>>> import numpy as np
>>> from numpy import linalg as LA
>>> np.set_printoptions(suppress=True, linewidth=200)
>>> W0 = np.load("out14.npy")
>>> W0
array([[ 3.2,  8.5, -4.2],
       [-2.4,  5.2,  5.8],
       [17.6, -0.8, -7. ]])
>>> T = np.stack([W0, 4 * W0, W0[::-1]])
>>> T.shape
(3, 3, 3)
>>> T.sum(axis=0)
array([[ 33.6,  41.7, -28. ],
       [-14.4,  31.2,  34.8],
       [ 91.2,   4.5, -39.2]])
>>> LA.matrix_rank(T)
array([3, 3, 3])
>>> np.round(LA.det(T), 1)
array([  999.6, 63972.4,  -999.6])
>>> np.round(np.einsum("bij,cij->bc", T, T), 1)
array([[ 526. , 2103.9,  224.3],
       [2103.9, 8415.5,  897.1],
       [ 224.3,  897.1,  526. ]])
>>> Z = np.array([[-9, -7, -3], [7, -4, 9], [1, 1, 6]])
>>> rng = np.random.default_rng(1911)
>>> J = (rng.random((24, 3)) < 0.25) @ Z
>>> J
array([[ -9,  -7,  -3],
       [  7,  -4,   9],
       [  7,  -4,   9],
       [  0,   0,   0],
       [ -9,  -7,  -3],
       [  0,   0,   0],
       [  0,   0,   0],
       [  1,   1,   6],
       [  0,   0,   0],
       [  1,   1,   6],
       [  1,   1,   6],
       [  0,   0,   0],
       [  0,   0,   0],
       [  7,  -4,   9],
       [  1,   1,   6],
       [  0,   0,   0],
       [  7,  -4,   9],
       [  1,   1,   6],
       [  7,  -4,   9],
       [ -1, -10,  12],
       [ -9,  -7,  -3],
       [ -2, -11,   6],
       [  8,  -3,  15],
       [  7,  -4,   9]])
>>> idx = J[:, 1] > np.median(J[:, 1])
>>> u = J[idx].mean(axis=0) - J[~idx].mean(axis=0)
>>> np.argsort(-np.abs(u).round(6), kind="stable")
array([1, 2, 0])
>>> out = np.c_[J[:, :2] @ np.array([[5, 1], [0, 1]]), np.array([-3, -1, 3, -3, 3, -2, 2, -2, 0, 0, 3, 2, 2, -3, 2, 0, 0, 3, 1, 0, 2, 2, -1, 3])]
>>> out
array([[-45, -16,  -3],
       [ 35,   3,  -1],
       [ 35,   3,   3],
       [  0,   0,  -3],
       [-45, -16,   3],
       [  0,   0,  -2],
       [  0,   0,   2],
       [  5,   2,  -2],
       [  0,   0,   0],
       [  5,   2,   0],
       [  5,   2,   3],
       [  0,   0,   2],
       [  0,   0,   2],
       [ 35,   3,  -3],
       [  5,   2,   2],
       [  0,   0,   0],
       [ 35,   3,   0],
       [  5,   2,   3],
       [ 35,   3,   1],
       [ -5, -11,   0],
       [-45, -16,   2],
       [-10, -13,   2],
       [ 40,   5,  -1],
       [ 35,   3,   3]])
>>> np.round(LA.lstsq(J, out[:, 0])[0], 1) + 0
array([5., 0., 0.])
>>> K = np.array([[-15.4, -10.0, 10.8],
...     [1.0, 14.7, -19.0],
...     [-12.2, 3.0, -6.7],
...     [-23.4, -12.8, 0.8],
...     [-6.0, -16.2, -11.8],
...     [14.5, 4.4, -15.3],
...     [5.3, 5.0, -12.9],
...     [-28.1, -0.3, 11.6],
...     [11.8, -13.9, 11.7],
...     [-25.3, -5.6, -10.8],
...     [37.6, 14.7, 0.0],
...     [-19.0, -17.5, -15.5],
...     [35.5, 0.0, -9.9]])
>>> d = LA.norm(K[:, None] - K[None], axis=-1)
>>> np.unravel_index(d.round(6).argmax(), d.shape)
(np.int64(7), np.int64(10))
>>> d[2].round(6).argsort(kind="stable")[:4]
array([2, 9, 6, 3])
>>> d.shape
(13, 13)
>>> d[2].round(1)
array([22. , 21.5,  0. , 20.8, 20.8, 28.1, 18.7, 24.5, 34.6, 16.2, 51.6, 23.3, 47.9])
>>> d.mean(axis=1).argmax()
np.int64(10)
>>> np.round(LA.norm(K - K.mean(axis=0), axis=1), 1)
array([22.2, 22.4, 11.9, 24.6, 15.7, 20.5, 13. , 31.3, 24.4, 24.3, 43.4, 24.9, 37.7])
>>> out = K / LA.norm(K, axis=1, keepdims=True)
>>> C2 = out @ out.T
>>> np.round(LA.norm(out, axis=1), 1)
array([1., 1., 1., 1., 1., 1., 1., 1., 1., 1., 1., 1., 1.])
>>> (C2 - 2 * np.eye(13)).round(6).argmax(axis=1)
array([ 3,  6,  9,  9, 11,  6,  5,  0, 12,  2, 12,  4, 10])
>>> Xs = K - K.mean(axis=0)
>>> vecs = LA.svd(Xs)[2][:1]
>>> out = Xs - Xs @ vecs.T @ vecs
>>> np.round(np.cov(Xs @ vecs.T, rowvar=False), 1)
np.float64(521.3)
>>> np.round(out.std(axis=0), 1)
array([ 3. ,  8.4, 10.3])
>>> round(LA.norm(out) / LA.norm(Xs), 1)
np.float64(0.5)
>>> out = np.c_[K[:, :1] @ np.array([[7]]), np.array([1, 0, -2, -2, 1, 2, -1, -1, 2, -2, -3, 1, 0])]
>>> out.round(1)
array([[-107.8,    1. ],
       [   7. ,    0. ],
       [ -85.4,   -2. ],
       [-163.8,   -2. ],
       [ -42. ,    1. ],
       [ 101.5,    2. ],
       [  37.1,   -1. ],
       [-196.7,   -1. ],
       [  82.6,    2. ],
       [-177.1,   -2. ],
       [ 263.2,   -3. ],
       [-133. ,    1. ],
       [ 248.5,    0. ]])
>>> np.round(LA.norm(LA.qr(K)[0].T @ out, axis=0) ** 2 / ((out ** 2).sum(axis=0) + 1e-12), 1)
array([1. , 0.2])
>>> np.round(LA.lstsq(K, out[:, 0])[0], 1) + 0
array([7., 0., 0.])
>>> Xs = K - K.mean(axis=0)
>>> U, s, Vh = LA.svd(Xs, full_matrices=False)
>>> round((s ** 2).sum() ** 2 / (s ** 4).sum(), 1)
np.float64(1.8)
>>> np.searchsorted(np.cumsum(s ** 2) / (s ** 2).sum(), 0.9) + 1
np.int64(3)
>>> arr = np.loadtxt("x.csv", delimiter=",")
>>> arr
array([[ 0.,  2., 13.],
       [ 0.,  5.,  0.],
       [ 0.,  4.,  3.],
       [ 0.,  3.,  8.],
       [ 1.,  9.,  0.],
       [ 0.,  7.,  5.],
       [ 0., 10.,  7.],
       [ 0.,  2., 13.],
       [ 0., 11.,  2.],
       [ 1.,  9.,  0.],
       [ 0.,  4.,  3.],
       [ 0.,  4.,  3.],
       [ 1.,  9.,  0.],
       [ 0.,  7.,  5.],
       [ 0.,  2., 13.],
       [ 0., 16.,  0.],
       [ 0., 12.,  0.],
       [ 0., 11.,  2.],
       [ 0., 15.,  0.],
       [ 0.,  6., 10.],
       [ 0., 12.,  0.],
       [ 0.,  4.,  3.],
       [ 0., 16.,  0.],
       [ 0.,  5.,  0.],
       [ 3., 17.,  0.]])
>>> x = np.array([3, 6, -1])
>>> target = arr @ x
>>> target
array([ -1.,  30.,  21.,  10.,  57.,  37.,  53.,  -1.,  64.,  57.,  21.,  21.,  57.,  37.,  -1.,  96.,  72.,  64.,  90.,  26.,  72.,  21.,  96.,  30., 111.])
>>> np.round(LA.pinv(arr) @ arr, 1) + 0
array([[1., 0., 0.],
       [0., 1., 0.],
       [0., 0., 1.]])
>>> target = target + 0.1 * rng.normal(size=25)
>>> target.round(1)
array([ -1. ,  29.8,  21.1,  10. ,  57.1,  37. ,  53.1,  -1.3,  64. ,  56.9,  20.9,  21. ,  56.9,  37. ,  -1. ,  96. ,  72. ,  63.7,  89.9,  26. ,  72.1,  20.9,  96. ,  30. , 111.1])
>>> c, *_ = LA.lstsq(arr, target)
>>> np.round(arr.T @ (target - arr @ c), 1) + 0
array([0., 0., 0.])
>>> np.round(LA.norm(target - arr @ c), 1)
np.float64(0.5)
>>> [round(float(LA.norm(LA.solve(arr.T @ arr + lam * np.eye(3), arr.T @ target))), 2) for lam in (0, 1, 10, 100)]
[6.8, 6.68, 6.3, 5.86]
>>> Z = arr[[18, 9]].astype(float)
>>> for _ in range(6):
...     idx = LA.norm(arr[:, None] - Z, axis=-1).argmin(axis=1)
...     Z = np.array([arr[idx == j].mean(axis=0) for j in range(2)])
... 
>>> idx
array([1, 1, 1, 1, 0, 1, 1, 1, 0, 0, 1, 1, 0, 1, 1, 0, 0, 0, 0, 1, 0, 1, 0, 1, 0])
>>> np.bincount(idx)
array([11, 14])
>>> np.round(Z[1] - Z[0], 1)
array([-0.5, -7.8,  5.8])
>>> np.abs(Z[1] - Z[0]).argmax()
np.int64(1)
>>> E = np.load("layer2.npy")
>>> E.round(1) + 0
array([[-0.5,  0.2,  0. ,  0.9],
       [ 0.3, -0.7,  0.6,  0.3],
       [-0.1, -0.6, -0.8,  0.1],
       [ 0.8,  0.3, -0.3,  0.4]])
>>> x = np.array([1, 2, 3, 0])
>>> round(LA.det(E), 1)
np.float64(-1.0)
>>> 4 - LA.matrix_rank(E - np.eye(4), tol=1e-8)
np.int64(1)
>>> np.round(LA.inv(E), 1) + 0
array([[-0.5,  0.3, -0.1,  0.8],
       [ 0.2, -0.7, -0.6,  0.3],
       [ 0. ,  0.6, -0.8, -0.3],
       [ 0.9,  0.3,  0.1,  0.4]])
>>> np.round(np.abs(LA.eigvals(E)), 1)
array([1., 1., 1., 1.])
>>> out = E / LA.norm(E, axis=1, keepdims=True)
>>> C2 = out @ out.T
>>> C2[3].round(1) + 0
array([0., 0., 0., 1.])
>>> round(np.degrees(np.arccos(np.clip(C2[3, 1], -1, 1))), 1)
np.float64(90.0)
>>> np.argwhere(np.triu(np.abs(C2) > 0.95, 1))
array([], shape=(0, 2), dtype=int64)
>>> C2.round(1) + 0
array([[1., 0., 0., 0.],
       [0., 1., 0., 0.],
       [0., 0., 1., 0.],
       [0., 0., 0., 1.]])
>>> (np.abs(C2) > 0.9).astype(int)
array([[1, 0, 0, 0],
       [0, 1, 0, 0],
       [0, 0, 1, 0],
       [0, 0, 0, 1]])
>>> u = np.array([-2, 2, 2, -2])
>>> out = E + np.outer(u, np.eye(4)[0])
>>> out.round(1) + 0
array([[-2.5,  0.2,  0. ,  0.9],
       [ 2.3, -0.7,  0.6,  0.3],
       [ 1.9, -0.6, -0.8,  0.1],
       [-1.2,  0.3, -0.3,  0.4]])
>>> LA.matrix_rank(LA.inv(out) - LA.inv(E), tol=1e-8)
np.int64(1)
>>> round(float(LA.det(out) / LA.det(E)), 1), np.round(1 + LA.solve(E, u)[0], 1)
(0.6, np.float64(0.6))
>>> m1 = np.load("a.npy")
>>> m1
array([[ 1,  0,  0],
       [ 0, -1,  0],
       [ 0,  0,  2]])
>>> ev, vecs = LA.eig(m1)
>>> np.round(np.sort(LA.eigvals(m1.T)), 1)
array([-1.,  1.,  2.])
>>> np.round(np.sort(LA.eigvals(m1 @ m1)), 1)
array([1., 1., 4.])
>>> m1 @ vecs[:, 0] - ev[0] * vecs[:, 0]
array([0., 0., 0.])
>>> np.prod(ev)
np.float64(-2.0)
>>> x = np.array([0, 1, 1])
>>> arr @ np.eye(3)[1]
array([ 2.,  5.,  4.,  3.,  9.,  7., 10.,  2., 11.,  9.,  4.,  4.,  9.,  7.,  2., 16., 12., 11., 15.,  6., 12.,  4., 16.,  5., 17.])
>>> (arr @ x).argmax()
np.int64(6)
>>> (arr * x).sum(axis=1)
array([15.,  5.,  7., 11.,  9., 12., 17., 15., 13.,  9.,  7.,  7.,  9., 12., 15., 16., 12., 13., 15., 16., 12.,  7., 16.,  5., 17.])
>>> LA.matrix_rank(m1 - m1[0, 0] * np.eye(3))
np.int64(2)
>>> np.prod(np.diag(m1)), round(LA.det(m1), 1)
(np.int64(-2), np.float64(-2.0))
>>> x = np.array([1, 0, 0])
>>> target = m1 @ x
>>> c, lr = np.zeros(3), 1 / LA.norm(m1, 2) ** 2
>>> for i in range(40):
...     c -= lr * m1.T @ (m1 @ c - target)
...     if i % 10 == 0: print(i, round(LA.norm(m1 @ c - target), 1))
... 
0 0.8
10 0.0
20 0.0
30 0.0
>>> np.round(LA.cond(m1), 1)
np.float64(2.0)
>>> q = m1.astype(float).copy()
>>> for j in range(3):
...     q[:, j] -= q[:, :j] @ (q[:, :j].T @ q[:, j])
...     q[:, j] /= LA.norm(q[:, j])
... 
>>> q
array([[ 1.,  0.,  0.],
       [ 0., -1.,  0.],
       [ 0.,  0.,  1.]])
>>> q.T @ q
array([[1., 0., 0.],
       [0., 1., 0.],
       [0., 0., 1.]])
>>> data = np.load("arr.npy")
>>> data
array([[ 7,  0,  0],
       [ 0, -5,  0],
       [ 0,  0, -9]])
>>> [int(LA.matrix_rank(LA.matrix_power(data, p))) for p in range(1, 4)]
[3, 3, 3]
>>> LA.matrix_power(data - np.diag(np.diag(data)), 3)
array([[0, 0, 0],
       [0, 0, 0],
       [0, 0, 0]])
>>> LA.matrix_rank(data - data[0, 0] * np.eye(3))
np.int64(2)
>>> np.prod(np.diag(data)), round(LA.det(data), 1)
(np.int64(315), np.float64(315.0))
>>> np.round(np.sort(LA.eigvals(data)), 1)
array([-9., -5.,  7.])
>>> u, v = data[1], data[0]
>>> u @ v
np.int64(0)
>>> pr = (u @ v) / (u @ u) * u
>>> LA.matrix_rank(np.outer(u, v))
np.int64(1)
>>> v - pr
array([7., 0., 0.])
>>> ev, vecs = LA.eigh(data)
>>> x = np.array([1, 1, 0])
>>> vecs * np.abs(ev) @ vecs.T
array([[7., 0., 0.],
       [0., 5., 0.],
       [0., 0., 9.]])
>>> np.round(LA.eigvalsh(data[1:, 1:]), 1)
array([-9., -5.])
>>> feats = np.array([[0.1, 0.8, -0.2, -0.2],
...     [-1.2, -1.9, -0.6, 3.5],
...     [-0.7, -2.0, -0.3, 1.8]])
>>> feats
array([[ 0.1,  0.8, -0.2, -0.2],
       [-1.2, -1.9, -0.6,  3.5],
       [-0.7, -2. , -0.3,  1.8]])
>>> T = np.stack([feats, -3 * feats, feats[::-1]])
>>> LA.matrix_rank(T.reshape(3, -1))
np.int64(2)
>>> np.round(LA.norm(T, axis=(1, 2)), 1)
array([ 5.1, 15.4,  5.1])
>>> LA.matrix_rank(T)
array([3, 3, 3])
>>> np.round(T.sum(axis=0), 1)
array([[-0.9, -3.6,  0.1,  2.2],
       [ 1.2,  1.9,  0.6, -3.5],
       [ 1.5,  4.8,  0.4, -3.8]])
